% python3 -q
>>> import numpy as np
>>> np.set_printoptions(precision=3, suppress=True, linewidth=100)
>>> feats = np.array([[-8, 1, 4], [1, 10, 9], [4, 9, 2]])
>>> feats
array([[-8,  1,  4],
       [ 1, 10,  9],
       [ 4,  9,  2]])
>>> # symmetric
>>> feats.mean(axis=0)
array([-1.   ,  6.667,  5.   ])
>>> feats - feats[0]
array([[ 0,  0,  0],
       [ 9,  9,  5],
       [12,  8, -2]])
>>> np.linalg.matrix_rank(feats)
np.int64(3)
>>> np.unravel_index(np.abs(feats).argmax(), feats.shape)
(np.int64(1), np.int64(1))
>>> E = np.maximum(np.array([[1],
...     [-3],
...     [1],
...     [1],
...     [2],
...     [-1],
...     [-3],
...     [-2],
...     [3],
...     [3],
...     [-2],
...     [2],
...     [0],
...     [-2],
...     [1]]) @ np.array([[9, 4, 2]]) + np.array([3, 3, -3]), 0)
>>> E
array([[12,  7,  0],
       [ 0,  0,  0],
       [12,  7,  0],
       [12,  7,  0],
       [21, 11,  1],
       [ 0,  0,  0],
       [ 0,  0,  0],
       [ 0,  0,  0],
       [30, 15,  3],
       [30, 15,  3],
       [ 0,  0,  0],
       [21, 11,  1],
       [ 3,  3,  0],
       [ 0,  0,  0],
       [12,  7,  0]])
>>> hat = E @ np.linalg.solve(E.T @ E, E.T)
>>> round(np.trace(hat), 3)
np.float64(3.0)
>>> X = np.load("case9.npy")
>>> X
array([[ 1.2,  0. , -0.6,  0.5],
       [-0.4,  0. ,  1.1,  1.9],
       [-0.9, -1.1, -0.5,  0.1],
       [-0.4, -1. , -1.8,  0. ]])
>>> out = np.array([[-3, 1], [-2, 3], [2, 2], [1, 2]])
>>> np.linalg.matrix_rank(X @ out)
np.int64(2)
>>> np.einsum("ij,ij->i", X, X)
array([2.05, 4.98, 2.28, 4.4 ])
>>> np.einsum("ik,kj->ji", X, out)
array([[-4.3,  5.3,  4. , -0.4],
       [ 1. ,  5.6, -5. , -7. ]])
>>> X @ out
array([[-4.3,  1. ],
       [ 5.3,  5.6],
       [ 4. , -5. ],
       [-0.4, -7. ]])
>>> np.einsum("ij->j", X)
array([-0.5, -2.1, -1.8,  2.5])
>>> out.T @ X.T
array([[-4.3,  5.3,  4. , -0.4],
       [ 1. ,  5.6, -5. , -7. ]])
>>> np.vstack([X, out.T]).shape
(6, 4)
>>> np.poly(X)
array([ 1.   , -0.7  ,  2.35 , -7.32 ,  2.785])
>>> np.linalg.eigvals(X)
array([-0.631+1.939j, -0.631-1.939j,  1.524+0.j   ,  0.439+0.j   ])
>>> np.round(np.einsum("ij,ji->", X, X), 3)
np.float64(-4.21)
>>> hat = np.triu(np.array([[-2, 2, 3, -2], [-3, -3, -2, -1], [1, 0, 1, 2], [3, -2, 1, -2]]), 1) + np.eye(4)
>>> out = hat @ X @ np.linalg.inv(hat)
>>> np.linalg.matrix_rank(out)
np.int64(4)
>>> hat @ X - X @ hat
array([[-2.7, -3.7,  0.7,  7.7],
       [ 2.2,  4. ,  4. , -3.2],
       [-0.8, -0.2, -3.1, -1.9],
       [ 0. ,  0.8, -0.8,  1.8]])
>>> round(np.linalg.det(out), 3)
np.float64(2.785)
>>> arr = np.array([[-1.1, 0.0, -0.6, -0.7],
...     [0.3, 0.6, -0.3, 0.0],
...     [1.6, -1.6, -1.7, 2.0],
...     [-0.7, 2.6, 0.6, -0.9]])
>>> f = np.array([2, 0, 1, 2])
>>> out = arr + np.outer(f, np.eye(4)[1])
>>> np.linalg.matrix_rank(out - arr)
np.int64(1)
>>> round(float(np.linalg.det(out) / np.linalg.det(arr)), 3), round(1 + np.linalg.solve(arr, f)[1], 3)
(2.254, np.float64(2.254))
>>> out
array([[-1.1,  2. , -0.6, -0.7],
       [ 0.3,  0.6, -0.3,  0. ],
       [ 1.6, -0.6, -1.7,  2. ],
       [-0.7,  4.6,  0.6, -0.9]])
>>> np.linalg.matrix_rank(np.linalg.inv(out) - np.linalg.inv(arr), tol=1e-8)
np.int64(1)
>>> q = out.astype(float).copy()
>>> for j in range(4):
...     q[:, j] -= q[:, :j] @ (q[:, :j].T @ q[:, j])
...     q[:, j] /= np.linalg.norm(q[:, j])
... 
>>> np.round(q.T @ q, 3) + 0
array([[1., 0., 0., 0.],
       [0., 1., 0., 0.],
       [0., 0., 1., 0.],
       [0., 0., 0., 1.]])
>>> out = np.array([[1, 1], [1, -1]])
>>> rng = np.random.default_rng(7406)
>>> M = np.kron(out, np.kron(out, out))[rng.permutation(8)][:2]
>>> M
array([[ 1, -1, -1,  1,  1, -1, -1,  1],
       [ 1, -1,  1, -1,  1, -1,  1, -1]])
>>> out = M + rng.integers(-2, 3, (2, 1)) @ rng.integers(-2, 3, (1, 8))
>>> out
array([[ 3,  0,  0,  2,  0,  0, -1,  1],
       [ 1, -1,  1, -1,  1, -1,  1, -1]])
>>> np.linalg.matrix_rank(out - M, tol=1e-8)
np.int64(1)
>>> np.linalg.svd(out - M, compute_uv=False)
array([3., 0.])
>>> np.round(np.linalg.norm(M), 3)
np.float64(4.0)
>>> np.unravel_index(np.abs(M).argmax(), M.shape)
(np.int64(0), np.int64(0))
>>> np.abs(M).max()
np.int64(1)
>>> M.sum(axis=0)
array([ 2, -2,  0,  0,  2, -2,  0,  0])
>>> np.diff(M, axis=0)
array([[ 0,  0,  2, -2,  0,  0,  2, -2]])
>>> M - M[0]
array([[ 0,  0,  0,  0,  0,  0,  0,  0],
       [ 0,  0,  2, -2,  0,  0,  2, -2]])
>>> np.count_nonzero(M)
np.int64(16)
>>> np.linalg.svd(M, compute_uv=False)
array([2.828, 2.828])
>>> z = rng.permutation(4)
>>> z
array([2, 1, 0, 3])
>>> out = arr[z][:, z]
>>> np.sort(np.abs(np.linalg.eigvals(out)))
array([0.709, 0.709, 1.589, 2.342])
>>> out
array([[-1.7, -1.6,  1.6,  2. ],
       [-0.3,  0.6,  0.3,  0. ],
       [-0.6,  0. , -1.1, -0.7],
       [ 0.6,  2.6, -0.7, -0.9]])
>>> np.allclose(out, arr)
False
>>> m1 = np.loadtxt("mat.csv", delimiter=",")
>>> m1
array([[-4.606,  5.135, -3.704],
       [-4.287,  4.901, -3.946],
       [-3.782,  5.217, -3.841],
       [-3.827,  4.876, -4.195],
       [-4.285,  4.708, -3.928],
       [-3.862,  4.788, -4.02 ],
       [ 4.809, -5.5  ,  3.472],
       [ 5.066, -5.601,  2.786],
       [ 4.891, -5.781,  3.291],
       [ 4.426, -6.103,  3.104],
       [ 4.97 , -5.994,  2.34 ],
       [ 4.207, -5.694,  3.309],
       [ 2.011,  0.915, -7.196],
       [ 1.924,  0.953, -6.632],
       [ 2.451,  0.879, -6.885],
       [ 2.088,  1.113, -6.345],
       [ 2.331,  1.819, -6.892],
       [ 1.656,  0.834, -7.337]])
>>> hat = m1 @ np.linalg.solve(m1.T @ m1, m1.T)
>>> hat @ m1[:, 2]
array([-3.704, -3.946, -3.841, -4.195, -3.928, -4.02 ,  3.472,  2.786,  3.291,  3.104,  2.34 ,
        3.309, -7.196, -6.632, -6.885, -6.345, -6.892, -7.337])
>>> round(np.trace(hat), 3)
np.float64(3.0)
>>> np.allclose(hat @ hat, hat)
True
>>> np.round(np.linalg.eigvalsh(hat), 3) + 0
array([0., 0., 0., 0., 0., 0., 0., 0., 0., 0., 0., 0., 0., 0., 0., 1., 1., 1.])
>>> mat = np.array([[1, 1, 1, 0], [0, 2, 3, 3], [0, 2, 3, 3]])
>>> # rows 1 and 2 are equal
>>> r = np.linalg.matrix_rank(mat)
>>> r
np.int64(2)
>>> N = np.linalg.svd(mat)[2][r:].T
>>> np.allclose(mat @ N, 0)
True
>>> np.linalg.matrix_rank(mat.T @ mat), np.linalg.matrix_rank(mat @ mat.T)
(np.int64(2), np.int64(2))
>>> [int(np.linalg.matrix_rank(mat[:, :j + 1])) for j in range(4)]
[1, 2, 2, 2]
>>> [int(np.linalg.matrix_rank(np.delete(mat, i, axis=0))) for i in range(3)]
[1, 2, 2]
>>> A = np.load("block19.npy")
>>> A
array([[ 3,  3,  3,  3],
       [ 3,  6,  6,  6],
       [ 3,  6,  9,  9],
       [ 3,  6,  9, 12]])
>>> # symmetric, so the eigenvalues are real
>>> ev, evecs = np.linalg.eigh(A)
>>> evecs @ np.diag(ev) @ evecs.T
array([[ 3.,  3.,  3.,  3.],
       [ 3.,  6.,  6.,  6.],
       [ 3.,  6.,  9.,  9.],
       [ 3.,  6.,  9., 12.]])
>>> round(float(ev.sum()), 3), np.trace(A)
(30.0, np.int64(30))
>>> np.abs(evecs[:, -1]).round(6).argmax()
np.int64(3)
>>> (ev > 1e-8).sum(), (ev < -1e-8).sum()
(np.int64(4), np.int64(0))
>>> np.abs(evecs[:, -1])
array([0.228, 0.429, 0.577, 0.657])
>>> np.round(evecs.T @ A @ evecs, 3) + 0
array([[ 0.849,  0.   ,  0.   ,  0.   ],
       [ 0.   ,  1.278,  0.   ,  0.   ],
       [ 0.   ,  0.   ,  3.   ,  0.   ],
       [ 0.   ,  0.   ,  0.   , 24.873]])
>>> ev
array([ 0.849,  1.278,  3.   , 24.873])
>>> np.linalg.eigvalsh(A @ A)
array([  0.721,   1.633,   9.   , 618.645])
>>> np.round(evecs.T @ evecs, 3) + 0
array([[1., 0., 0., 0.],
       [0., 1., 0., 0.],
       [0., 0., 1., 0.],
       [0., 0., 0., 1.]])
>>> f, r1 = A[2], A[3]
>>> f @ r1
np.int64(234)
>>> p = (f @ r1) / (f @ f) * f
>>> np.round((r1 - p) @ f, 3)
np.float64(0.0)
